% python3 -q
>>> import numpy as np
>>> import numpy.linalg as la
>>> np.set_printoptions(precision=2, suppress=True, linewidth=120)
>>> def tidy(a):
...     return np.round(a, 2) + 0
... 
>>> E = np.array([[-0.02, -0.34, 0.51],
...     [-0.03, 3.03, -4.98],
...     [0.01, 4.75, -7.9],
...     [0.0, -0.99, 1.75],
...     [-0.04, 3.36, -5.58],
...     [0.0, -0.43, 0.68],
...     [0.0, -0.38, 0.59],
...     [0.0, 4.67, -7.8],
...     [0.01, -2.23, 3.71],
...     [-0.03, -0.23, 0.36],
...     [-0.02, -2.79, 4.7],
...     [-0.04, 0.29, -0.52],
...     [-0.02, -2.65, 4.46],
...     [0.0, 8.6, -14.35],
...     [0.03, -6.68, 11.17],
...     [0.0, 1.59, -2.71],
...     [-0.02, 0.47, -0.73],
...     [0.03, 6.27, -10.51],
...     [0.01, 3.44, -5.76],
...     [0.01, -0.36, 0.57]])
>>> E
array([[ -0.02,  -0.34,   0.51],
       [ -0.03,   3.03,  -4.98],
       [  0.01,   4.75,  -7.9 ],
       [  0.  ,  -0.99,   1.75],
       [ -0.04,   3.36,  -5.58],
       [  0.  ,  -0.43,   0.68],
       [  0.  ,  -0.38,   0.59],
       [  0.  ,   4.67,  -7.8 ],
       [  0.01,  -2.23,   3.71],
       [ -0.03,  -0.23,   0.36],
       [ -0.02,  -2.79,   4.7 ],
       [ -0.04,   0.29,  -0.52],
       [ -0.02,  -2.65,   4.46],
       [  0.  ,   8.6 , -14.35],
       [  0.03,  -6.68,  11.17],
       [  0.  ,   1.59,  -2.71],
       [ -0.02,   0.47,  -0.73],
       [  0.03,   6.27, -10.51],
       [  0.01,   3.44,  -5.76],
       [  0.01,  -0.36,   0.57]])
>>> U, sig, vt = la.svd(E)
>>> tidy(sig)
array([31.32,  0.11,  0.09])
>>> other = U[:, :1] @ np.diag(sig[:1]) @ vt[:1]
>>> print(tidy(la.norm(E - other, 2)), tidy(sig[1]))
0.11 0.11
>>> labels = E[:, 2] > np.median(E[:, 2])
>>> f = E[labels].mean(axis=0) - E[~labels].mean(axis=0)
>>> ((E - E.mean(axis=0)) @ f > 0).astype(int)
array([1, 0, 0, 1, 0, 1, 1, 0, 1, 1, 1, 1, 1, 0, 1, 0, 1, 0, 0, 1])
>>> cov = np.cov(E, rowvar=False)
>>> print(tidy(np.median(E, axis=0)))
[ 0.    0.03 -0.08]
>>> tidy(la.eigvalsh(cov)[::-1])
array([47.88,  0.  ,  0.  ])
>>> cov.shape
(3, 3)
>>> tidy(np.corrcoef(E.T))
array([[ 1.  ,  0.03, -0.03],
       [ 0.03,  1.  , -1.  ],
       [-0.03, -1.  ,  1.  ]])
>>> tidy(cov)
array([[  0.  ,   0.  ,   0.  ],
       [  0.  ,  12.63, -21.1 ],
       [  0.  , -21.1 ,  35.25]])
>>> print(np.argsort(-E.std(axis=0).round(6), kind="stable"))
[2 1 0]
